% ipython --no-banner

In [1]: import numpy as np

In [2]: np.set_printoptions(precision=2, suppress=True, linewidth=200)

In [3]: tidy = lambda a: np.round(a, 2) + 0

In [4]: u = np.array([-1, -2, -2, -2, -1])

In [5]: v = np.array([-1, -1, 1])

In [6]: K = u[:, None] + v[None, :]

In [7]: K
Out[7]: 
array([[-2, -2,  0],
       [-3, -3, -1],
       [-3, -3, -1],
       [-3, -3, -1],
       [-2, -2,  0]])

In [8]: np.linalg.lstsq(K[:-1].T, K[-1])[2]
Out[8]: np.int32(2)

In [9]: np.abs(np.diag(np.linalg.qr(K)[1])) > 1e-9
Out[9]: array([ True, False,  True])

In [10]: np.allclose(K[:-1].T @ np.linalg.lstsq(K[:-1].T, K[-1])[0], K[-1])
Out[10]: True

In [11]: theta = np.radians(120)

In [12]: r_ = np.eye(3)

In [13]: r_[0, 0] = r_[1, 1] = np.cos(theta)

In [14]: r_[0, 1], r_[1, 0] = -np.sin(theta), np.sin(theta)

In [15]: tidy(r_)
Out[15]: 
array([[-0.5 , -0.87,  0.  ],
       [ 0.87, -0.5 ,  0.  ],
       [ 0.  ,  0.  ,  1.  ]])

In [16]: A2 = K @ r_.T

In [17]: print(tidy(np.linalg.det(r_)), tidy(np.trace(r_)))
1.0 0.0

In [18]: np.allclose(K @ K.T, A2 @ A2.T)
Out[18]: True

In [19]: A2 = K[0, 0] * K[1:] - np.outer(K[1:, 0], K[0])

In [20]: A2
Out[20]: 
array([[0, 0, 2],
       [0, 0, 2],
       [0, 0, 2],
       [0, 0, 0]])

In [21]: np.flatnonzero(~A2.round(6).any(axis=1))
Out[21]: array([3])

In [22]: Uu, sig, Vh = np.linalg.svd(K)

In [23]: np.argmax(sig[:-1] / (sig[1:] + 1e-6)) + 1
Out[23]: np.int64(2)

In [24]: A2 = Uu[:, :2] @ np.diag(sig[:2]) @ Vh[:2]

In [25]: np.linalg.matrix_rank(A2)
Out[25]: np.int64(2)

In [26]: tidy(A2)
Out[26]: 
array([[-2., -2.,  0.],
       [-3., -3., -1.],
       [-3., -3., -1.],
       [-3., -3., -1.],
       [-2., -2.,  0.]])

In [27]: data = np.loadtxt("dump.csv", delimiter=",")

In [28]: data
Out[28]: 
array([[0., 0., 5.],
       [0., 0., 3.],
       [3., 1., 0.],
       [0., 0., 5.],
       [4., 0., 0.],
       [0., 1., 3.],
       [3., 1., 0.],
       [0., 0., 3.],
       [3., 0., 0.],
       [3., 1., 0.],
       [3., 0., 0.],
       [3., 1., 0.],
       [0., 1., 5.],
       [0., 0., 6.],
       [0., 0., 8.],
       [0., 0., 4.]])

In [29]: Ac = (data - data.mean(axis=0)) / data.std(axis=0)

In [30]: tidy(Ac.std(axis=0))
Out[30]: array([1., 1., 1.])

In [31]: print(np.argwhere(np.abs(Ac) > 2))
[[14  2]]

In [32]: b = np.linalg.lstsq(np.delete(Ac, 2, axis=1), Ac[:, 2])[0]

In [33]: print(tidy(b))
[-0.84 -0.13]

In [34]: np.abs(b).argmax()
Out[34]: np.int64(0)

In [35]: Ac = data - data.mean(axis=0)

In [36]: Uu, sig, Vh = np.linalg.svd(Ac, full_matrices=False)

In [37]: np.abs(Vh[0]).argmax()
Out[37]: np.int64(2)

In [38]: print(tidy(sig ** 2 / (sig ** 2).sum()))
[0.93 0.05 0.02]

In [39]: tidy(np.abs(Vh[-1]))
Out[39]: array([0.11, 0.99, 0.13])

In [40]: print(np.abs(Uu[:, 0]).argmax())
14

In [41]: np.linalg.matrix_rank(Ac)
Out[41]: np.int64(3)

In [42]: tidy((sig ** 2).sum() ** 2 / (sig ** 4).sum())
Out[42]: np.float64(1.14)

In [43]: print((np.sign(Uu[:, 0]) == np.sign(Uu[0, 0])).astype(int))
[1 1 0 1 0 1 0 1 0 0 0 0 1 1 1 1]

In [44]: Ac = data - data.mean(axis=0)

In [45]: V = np.linalg.svd(Ac)[2][:2]

In [46]: A2 = Ac - Ac @ V.T @ V

In [47]: np.linalg.norm(A2, axis=1).round(6).argmax()
Out[47]: np.int64(12)

In [48]: tidy(A2.std(axis=0))
Out[48]: array([0.05, 0.43, 0.06])

In [49]: A2 = np.c_[data[:, :2] @ np.array([[0, 2], [1, 3]]), np.array([0, 2, 0, 5, 9, 9, 8, 2, 1, 9, 9, 2, 8, 0, 3, 1])]

In [50]: A2
Out[50]: 
array([[0., 0., 0.],
       [0., 0., 2.],
       [1., 9., 0.],
       [0., 0., 5.],
       [0., 8., 9.],
       [1., 3., 9.],
       [1., 9., 8.],
       [0., 0., 2.],
       [0., 6., 1.],
       [1., 9., 9.],
       [0., 6., 9.],
       [1., 9., 2.],
       [1., 3., 8.],
       [0., 0., 0.],
       [0., 0., 3.],
       [0., 0., 1.]])

In [51]: tidy(np.linalg.norm(np.linalg.qr(data)[0].T @ A2, axis=0) ** 2 / ((A2 ** 2).sum(axis=0) + 1e-12))
Out[51]: array([1.  , 1.  , 0.65])

In [52]: tidy(np.linalg.lstsq(data, A2[:, 0])[0])
Out[52]: array([0., 1., 0.])

In [53]: J = np.loadtxt("sample12.csv", delimiter=",")

In [54]: tidy(J)
Out[54]: 
array([[-0.9 , -0.44,  0.  ],
       [ 0.44, -0.9 ,  0.  ],
       [ 0.  ,  0.  ,  1.  ]])

In [55]: tidy(np.sort(np.abs(np.linalg.eigvals(J))))
Out[55]: array([1., 1., 1.])

In [56]: print(tidy(np.linalg.matrix_power(J, 4)))
[[-0.24  0.97  0.  ]
 [-0.97 -0.24  0.  ]
 [ 0.    0.    1.  ]]

In [57]: tidy(np.abs(np.linalg.eigvals(J)).max())
Out[57]: np.float64(1.0)

In [58]: print(np.allclose(J, J.T))
False

In [59]: tidy(np.linalg.det(J))
Out[59]: np.float64(1.0)

In [60]: (J != 0).astype(int)
Out[60]: 
array([[1, 1, 0],
       [1, 1, 0],
       [0, 0, 1]])

In [61]: np.flatnonzero(np.linalg.matrix_power((J != 0) + (J.T != 0) + np.eye(3), 3)[1])
Out[61]: array([0, 1])

In [62]: tidy(np.sort(np.linalg.eigvals(J).real))
Out[62]: array([-0.9, -0.9,  1. ])

In [63]: tidy(J @ J)
Out[63]: 
array([[ 0.62,  0.79,  0.  ],
       [-0.79,  0.62,  0.  ],
       [ 0.  ,  0.  ,  1.  ]])

In [64]: print(tidy(J @ J.T))
[[1. 0. 0.]
 [0. 1. 0.]
 [0. 0. 1.]]

In [65]: tidy(np.linalg.norm(J, axis=0))
Out[65]: array([1., 1., 1.])

In [66]: A2 = J / np.sqrt((J ** 2).mean(axis=1, keepdims=True))

In [67]: tidy(A2[1])
Out[67]: array([ 0.76, -1.56,  0.  ])

In [68]: np.linalg.matrix_rank(A2) == np.linalg.matrix_rank(J)
Out[68]: np.True_

In [69]: tidy(J - J.mean(axis=1, keepdims=True))
Out[69]: 
array([[-0.45,  0.01,  0.45],
       [ 0.59, -0.75,  0.15],
       [-0.33, -0.33,  0.67]])

In [70]: m1 = np.load("run11.npy")

In [71]: m1
Out[71]: 
array([[-24,   9, -12],
       [  0,   0,   0],
       [ -8,   3,  -4],
       [  0,   0,   0],
       [ -8,   3,  -4]])

In [72]: [round(float(x), 2) for x in np.linalg.svd(m1, compute_uv=False)[:3]]
Out[72]: [31.29, 0.0, 0.0]

In [73]: tidy(np.linalg.norm(m1, 2) / np.linalg.norm(m1))
Out[73]: np.float64(1.0)

In [74]: np.linalg.matrix_rank(m1, rtol=0.1)
Out[74]: np.int64(1)

In [75]: Uu, sig, Vh = np.linalg.svd(m1)

In [76]: V = Vh[:(sig > 1e-8).sum()]

In [77]: rng = np.random.default_rng(204286)

In [78]: x = m1[0] + 2 * m1[2] + rng.integers(2) * np.eye(3)[1]

In [79]: print(x)
[-40.  16. -20.]

In [80]: tidy(np.diag(V.T @ V))
Out[80]: array([0.72, 0.1 , 0.18])

In [81]: tidy(np.linalg.norm(x - V.T @ V @ x))
Out[81]: np.float64(0.95)

In [82]: print(tidy(V.T @ V))
[[ 0.72 -0.27  0.36]
 [-0.27  0.1  -0.13]
 [ 0.36 -0.13  0.18]]

In [83]: rk = np.linalg.matrix_rank(m1)

In [84]: rk
Out[84]: np.int64(1)

In [85]: null = np.linalg.svd(m1)[2][rk:].T

In [86]: tidy(m1 @ null)
Out[86]: 
array([[0., 0.],
       [0., 0.],
       [0., 0.],
       [0., 0.],
       [0., 0.]])

In [87]: null.shape
Out[87]: (3, 2)

In [88]: [int(np.linalg.matrix_rank(np.delete(m1, i, axis=0))) for i in range(5)]
Out[88]: [1, 1, 1, 1, 1]

In [89]: arr = np.loadtxt("block19.csv", delimiter=",")

In [90]: arr
Out[90]: 
array([[ 3.,  4., -2.,  0.],
       [-4.,  3.,  3., -1.],
       [ 3.,  4., -2.,  0.],
       [-2., -5., -2., -3.],
       [-1., -3., -4., -3.],
       [-2.,  0., -2.,  3.]])

In [91]: A2 = np.c_[arr[:, :3] @ np.array([[2, 0, 2], [0, 0, 2], [0, 2, 0]]), np.array([1, 0, -2, -1, 1, -2])]

In [92]: A2
Out[92]: 
array([[  6.,  -4.,  14.,   1.],
       [ -8.,   6.,  -2.,   0.],
       [  6.,  -4.,  14.,  -2.],
       [ -4.,  -4., -14.,  -1.],
       [ -2.,  -8.,  -8.,   1.],
       [ -4.,  -4.,  -4.,  -2.]])

In [93]: print(np.linalg.matrix_rank(A2))
4

In [94]: print(tidy(np.linalg.norm(A2 - arr @ np.linalg.lstsq(arr, A2)[0], axis=0)))
[0.   0.   0.   2.78]

In [95]: tidy(np.linalg.norm(np.linalg.qr(arr)[0].T @ A2, axis=0) ** 2 / ((A2 ** 2).sum(axis=0) + 1e-12))
Out[95]: array([1. , 1. , 1. , 0.3])

In [96]: np.linalg.matrix_rank(np.c_[arr, A2])
Out[96]: np.int64(5)
